% python3 -q
>>> import numpy as np
>>> np.set_printoptions(precision=3, suppress=True, linewidth=160)
>>> data = np.load("sample17.npy")
>>> print(data)
[[ 0. -5. -2. -5.  0.]
 [-4.  4.  4.  3.  2.]
 [-4. -3.  4.  4.  1.]
 [-2. -3. -5. -5. -3.]
 [ 0.  0.  0.  0.  2.]]
>>> print(np.trace(data))
5.0
>>> data.inv()
Traceback (most recent call last):
  File "<python-input-5>", line 1, in <module>
    data.inv()
    ^^^^^^^^
AttributeError: 'numpy.ndarray' object has no attribute 'inv'
>>> print(np.allclose(data @ data.T, data.T @ data))
False
>>> print(np.sort(np.abs(np.linalg.eigvals(data))))
[2.    4.32  4.32  6.005 6.389]
>>> M = np.load("m.npy")
>>> print(M)
[[ 17.222   1.314   0.852   1.371]
 [  3.696   2.445   0.165   2.549]
 [ 13.276   0.846   1.117  -4.134]
 [-14.557   0.375   2.88    2.95 ]
 [  6.331  -0.34   -3.647   0.736]
 [  1.708  -1.788  -2.384   1.521]
 [ -7.925  -1.77   -0.152   5.233]
 [-19.541  -1.054   0.226   2.083]
 [ -7.085   0.794   1.417   2.612]
 [  4.839  -0.357   3.716  -3.813]
 [ -3.137  -1.297   0.898   3.821]
 [  2.436  -2.064   3.829   2.249]
 [  2.505   0.668   0.797  -2.417]]
>>> Xs = M - M.mean(axis=0)
>>> U, sigma, Vt = np.linalg.svd(Xs, full_matrices=False)
>>> print(np.abs(U[:, 0]).argmax())
7
>>> print(Vt[0] * np.sign(Vt[0, np.abs(Vt[0]).argmax()]))
[ 0.987  0.048 -0.018 -0.154]
>>> print((np.sign(U[:, 0]) == np.sign(U[0, 0])).astype(int))
[1 1 1 0 1 1 0 0 0 1 0 1 1]
>>> print(np.abs(Vt[-1]))
[0.037 0.995 0.056 0.08 ]
>>> print(np.linalg.matrix_rank(Xs))
4
>>> print(round((sigma ** 2).sum() ** 2 / (sigma ** 4).sum(), 3))
1.223
>>> print(sigma)
[36.257  8.953  6.584  4.408]
>>> cov = np.cov(M, rowvar=False)
>>> print(np.polyfit(M[:, 1], M[:, 0], 1))
[2.63  0.433]
>>> print(cov)
[[106.811   5.015  -2.13  -15.747]
 [  5.015   1.907   0.167  -1.169]
 [ -2.13    0.167   4.501  -1.046]
 [-15.747  -1.169  -1.046   8.237]]
>>> print(round(float(np.corrcoef(M[:, 1], M[:, 0])[0, 1]), 3))
0.351
>>> print(np.median(M, axis=0))
[ 2.436 -0.34   0.852  2.083]
>>> out = np.c_[M[:, :1] @ np.array([[3]]), np.array([2, 3, 4, 3, 0, 2, 1, 5, 2, 1, 5, 5, 5])]
>>> print(out)
[[ 51.666   2.   ]
 [ 11.088   3.   ]
 [ 39.828   4.   ]
 [-43.671   3.   ]
 [ 18.993   0.   ]
 [  5.124   2.   ]
 [-23.775   1.   ]
 [-58.623   5.   ]
 [-21.255   2.   ]
 [ 14.517   1.   ]
 [ -9.411   5.   ]
 [  7.308   5.   ]
 [  7.515   5.   ]]
>>> print(np.linalg.norm(np.linalg.qr(M)[0].T @ out, axis=0) ** 2 / ((out ** 2).sum(axis=0) + 1e-12))
[1.    0.352]
>>> print(np.round(np.linalg.lstsq(M, out[:, 0])[0], 3) + 0)
[3. 0. 0. 0.]
>>> E = np.load("case5.npy")
>>> print(E)
[[-0.2  0.   1.5]
 [-1.4  1.2 -1.3]
 [-1.7  0.3 -0.5]
 [ 0.3  0.3  1.5]]
>>> x = np.array([2, -2, 2])
>>> y = E @ x
>>> print(np.round(np.linalg.pinv(E) @ E, 3) + 0)
[[1. 0. 0.]
 [0. 1. 0.]
 [0. 0. 1.]]
>>> print(np.linalg.lstsq(E, y)[0])
[ 2. -2.  2.]
>>> rng = np.random.default_rng(87675)
>>> y = y + 0.3 * rng.normal(size=4)
>>> print(y)
[ 2.665 -7.83  -5.15   2.743]
>>> b, *_ = np.linalg.lstsq(E, y)
>>> print(round(np.linalg.norm(y - E @ b), 3))
0.244
>>> print([round(float(np.linalg.norm(np.linalg.solve(E.T @ E + lam * np.eye(3), E.T @ y))), 2) for lam in (0, 1, 10, 100)])
[3.51, 3.04, 1.59, 0.28]
